$ python -q
>>> import numpy as np
>>> from numpy import linalg as LA
>>> np.set_printoptions(precision=2, suppress=True, linewidth=120)
>>> def rnd(a):
...     return np.round(a, 2) + 0
... 
>>> A = np.load("m.npy")
>>> A
array([[  1,  -3,   9, -27],
       [  1,  -2,   4,  -8],
       [  1,  -1,   1,  -1],
       [  1,   0,   0,   0],
       [  1,   1,   1,   1],
       [  1,   2,   4,   8],
       [  1,   3,   9,  27],
       [  1,   4,  16,  64],
       [  1,   5,  25, 125],
       [  1,   6,  36, 216],
       [  1,   7,  49, 343],
       [  1,   8,  64, 512]])
>>> out = np.c_[A[:, :3] @ np.array([[2, 3, 1], [3, 1, 0], [3, 3, 1]]), np.array([-4, -2, -2, -3, 0, 2, -2, -1, 1, 1, -3, 2])]
>>> out
array([[ 20,  27,  10,  -4],
       [  8,  13,   5,  -2],
       [  2,   5,   2,  -2],
       [  2,   3,   1,  -3],
       [  8,   7,   2,   0],
       [ 20,  17,   5,   2],
       [ 38,  33,  10,  -2],
       [ 62,  55,  17,  -1],
       [ 92,  83,  26,   1],
       [128, 117,  37,   1],
       [170, 157,  50,  -3],
       [218, 203,  65,   2]])
>>> LA.matrix_rank(np.c_[A, out])
np.int64(5)
>>> m1 = np.loadtxt("run1.csv", delimiter=",")
>>> print(rnd(m1))
[[0.67 0.33 0.   0.   0.   0.   0.   0.   0.   0.   0.   0.   0.  ]
 [0.   0.2  0.   0.   0.2  0.   0.2  0.2  0.   0.2  0.   0.   0.  ]
 [0.33 0.   0.33 0.   0.   0.   0.   0.33 0.   0.   0.   0.   0.  ]
 [0.   0.2  0.   0.4  0.2  0.2  0.   0.   0.   0.   0.   0.   0.  ]
 [0.2  0.   0.   0.2  0.2  0.2  0.   0.2  0.   0.   0.   0.   0.  ]
 [0.14 0.   0.14 0.   0.14 0.14 0.   0.   0.14 0.14 0.   0.   0.14]
 [0.   0.   0.   0.   0.   0.14 0.14 0.14 0.14 0.14 0.   0.14 0.14]
 [0.33 0.   0.   0.   0.   0.   0.   0.67 0.   0.   0.   0.   0.  ]
 [0.5  0.   0.   0.   0.   0.   0.   0.   0.5  0.   0.   0.   0.  ]
 [0.   0.   0.   0.   0.   0.   0.   0.   0.   1.   0.   0.   0.  ]
 [0.   0.   0.   0.   0.   0.2  0.2  0.   0.2  0.2  0.2  0.   0.  ]
 [0.   0.25 0.   0.25 0.   0.   0.   0.25 0.   0.   0.   0.25 0.  ]
 [0.   0.   0.25 0.25 0.   0.   0.25 0.   0.   0.   0.   0.   0.25]]
>>> rng = np.random.default_rng(29510)
>>> z = rng.permutation(13)
>>> out = m1[:, z] * rng.choice([-1, 1], 13)
>>> rnd(out)
array([[ 0.  ,  0.  ,  0.  ,  0.  ,  0.  ,  0.  ,  0.  ,  0.  , -0.33,  0.  ,  0.  ,  0.  ,  0.67],
       [ 0.2 ,  0.  , -0.2 ,  0.  ,  0.  ,  0.  ,  0.2 ,  0.  , -0.2 ,  0.  , -0.2 ,  0.  ,  0.  ],
       [ 0.33,  0.  ,  0.  ,  0.  ,  0.  ,  0.  ,  0.  ,  0.  ,  0.  ,  0.33,  0.  ,  0.  ,  0.33],
       [ 0.  ,  0.  ,  0.  ,  0.2 ,  0.  ,  0.  ,  0.  ,  0.  , -0.2 ,  0.  , -0.2 , -0.4 ,  0.  ],
       [ 0.2 ,  0.  ,  0.  ,  0.2 ,  0.  ,  0.  ,  0.  ,  0.  ,  0.  ,  0.  , -0.2 , -0.2 ,  0.2 ],
       [ 0.  ,  0.  , -0.14,  0.14, -0.14,  0.  ,  0.  , -0.14,  0.  ,  0.14, -0.14,  0.  ,  0.14],
       [ 0.14,  0.  , -0.14,  0.14, -0.14,  0.14,  0.14, -0.14,  0.  ,  0.  ,  0.  ,  0.  ,  0.  ],
       [ 0.67,  0.  ,  0.  ,  0.  ,  0.  ,  0.  ,  0.  ,  0.  ,  0.  ,  0.  ,  0.  ,  0.  ,  0.33],
       [ 0.  ,  0.  ,  0.  ,  0.  , -0.5 ,  0.  ,  0.  ,  0.  ,  0.  ,  0.  ,  0.  ,  0.  ,  0.5 ],
       [ 0.  ,  0.  , -1.  ,  0.  ,  0.  ,  0.  ,  0.  ,  0.  ,  0.  ,  0.  ,  0.  ,  0.  ,  0.  ],
       [ 0.  ,  0.2 , -0.2 ,  0.2 , -0.2 ,  0.  ,  0.2 ,  0.  ,  0.  ,  0.  ,  0.  ,  0.  ,  0.  ],
       [ 0.25,  0.  ,  0.  ,  0.  ,  0.  ,  0.25,  0.  ,  0.  , -0.25,  0.  ,  0.  , -0.25,  0.  ],
       [ 0.  ,  0.  ,  0.  ,  0.  ,  0.  ,  0.  ,  0.25, -0.25,  0.  ,  0.25,  0.  , -0.25,  0.  ]])
>>> U, _, vt = LA.svd(m1.T @ out)
>>> z
array([ 7, 10,  9,  5,  8, 11,  6, 12,  1,  2,  4,  3,  0])
>>> K = np.loadtxt("sample7.csv", delimiter=",")
>>> rnd(K)
array([[-0.49,  0.05,  0.02,  0.35,  0.08,  0.78, -0.1 ],
       [-0.62, -0.12,  0.15, -0.46, -0.06, -0.24, -0.56],
       [-0.49,  0.1 , -0.67, -0.02, -0.16, -0.22,  0.47],
       [ 0.  ,  0.51,  0.15, -0.66,  0.32,  0.27,  0.32],
       [ 0.21,  0.21, -0.11, -0.23, -0.86,  0.29, -0.15],
       [-0.25,  0.58,  0.52,  0.38, -0.23, -0.34,  0.15],
       [-0.16, -0.58,  0.47, -0.16, -0.27,  0.09,  0.56]])
>>> rnd(LA.norm(K[1], 1)), rnd(LA.norm(K[1], np.inf))
(np.float64(2.21), np.float64(0.62))
>>> LA.norm(K, axis=1).argmax()
np.int64(0)
>>> rnd(LA.norm(K, 2))
np.float64(1.0)
>>> print(rnd(LA.norm(K, axis=1)))
[1. 1. 1. 1. 1. 1. 1.]
>>> rnd(LA.norm(K) ** 2 / LA.norm(K, 2) ** 2)
np.float64(7.0)
>>> rnd(LA.norm(K, "nuc"))
np.float64(7.0)
>>> x = np.array([2, 0, -2, 1, 2, 2, 0])
>>> rnd(np.einsum("ij,j->i", K, x))
array([ 1.05, -2.6 , -0.41,  0.2 , -0.73, -2.28, -1.78])
>>> np.sign((K @ x).round(6))
array([ 1., -1., -1.,  1., -1., -1., -1.])
>>> LA.norm(K @ x) <= LA.norm(K, 2) * LA.norm(x) + 1e-9
np.True_
>>> print(rnd(K @ x))
[ 1.05 -2.6  -0.41  0.2  -0.73 -2.28 -1.78]
>>> rnd(K @ (2 * x))
array([ 2.09, -5.2 , -0.82,  0.4 , -1.46, -4.56, -3.57])
>>> rnd(K @ np.ones(7))
array([ 0.7 , -1.9 , -1.  ,  0.91, -0.64,  0.81, -0.06])
>>> rnd((K * x).sum(axis=1))
array([ 1.05, -2.6 , -0.41,  0.2 , -0.73, -2.28, -1.78])
>>> rnd(LA.pinv(K))
array([[-0.49, -0.62, -0.49,  0.  ,  0.21, -0.25, -0.16],
       [ 0.05, -0.12,  0.1 ,  0.51,  0.21,  0.58, -0.58],
       [ 0.02,  0.15, -0.67,  0.15, -0.11,  0.52,  0.47],
       [ 0.35, -0.46, -0.02, -0.66, -0.23,  0.38, -0.16],
       [ 0.08, -0.06, -0.16,  0.32, -0.86, -0.23, -0.27],
       [ 0.78, -0.24, -0.22,  0.27,  0.29, -0.34,  0.09],
       [-0.1 , -0.56,  0.47,  0.32, -0.15,  0.15,  0.56]])
>>> rnd(K[:, 0] @ K[:, 3])
np.float64(0.0)
>>> x = np.array([-3, 3, -3, -2, 0, 3, 3])
>>> y = K @ x
>>> rnd(y)
array([ 2.91, -0.45,  4.59,  4.17,  1.23, -0.43, -0.41])
>>> rnd(LA.solve(K, 2 * y))
array([-6.,  6., -6., -4.,  0.,  6.,  6.])
>>> print(rnd(LA.solve(K, y)))
[-3.  3. -3. -2.  0.  3.  3.]
>>> X = np.loadtxt("arr.csv", delimiter=",")
>>> X
array([[ -1., -15.,  -4.,   5.,   0.,   3.,   5.,   5.,  -5.,   8.,   6.,  -6.],
       [ -1.,  -9.,   3.,   5.,   6.,  -6.,   0.,   9.,  -3.,   5.,  -3.,   6.],
       [ -5., -27.,  -1.,  -2.,  -4.,   4.,  -5.,  -2.,  -9.,  -8.,   9.,  -8.],
       [  7., -12.,   1.,   9.,   1.,   6.,   2.,   9.,  -4.,   8.,   8.,   0.],
       [  8., -27.,   8.,  -1.,   7.,   4.,  -9.,   5.,  -9.,  -5.,  -5.,  -5.]])
>>> out = np.array([[-2, -2, 1],
...     [-2, 0, -2],
...     [-2, -1, -2],
...     [-2, 1, 2],
...     [0, 2, 0],
...     [-2, 0, 2],
...     [0, -2, -2],
...     [-2, 1, 2],
...     [-1, 2, -2],
...     [-1, 1, 2],
...     [1, 0, -2],
...     [1, 2, 1]])
>>> out.T @ X.T
array([[ 11.,  -1.,  84., -36.,  10.],
       [ -8.,  36., -33.,   1., -21.],
       [ 61.,  55.,  37.,  81.,  93.]])
>>> np.einsum("ij,ij->i", X, X)
array([ 487.,  348., 1110.,  541., 1185.])
>>> np.einsum("ik,kj->ij", X, out)
array([[ 11.,  -8.,  61.],
       [ -1.,  36.,  55.],
       [ 84., -33.,  37.],
       [-36.,   1.,  81.],
       [ 10., -21.,  93.]])
>>> LA.matrix_rank(np.vstack([X, out.T]))
np.int64(8)
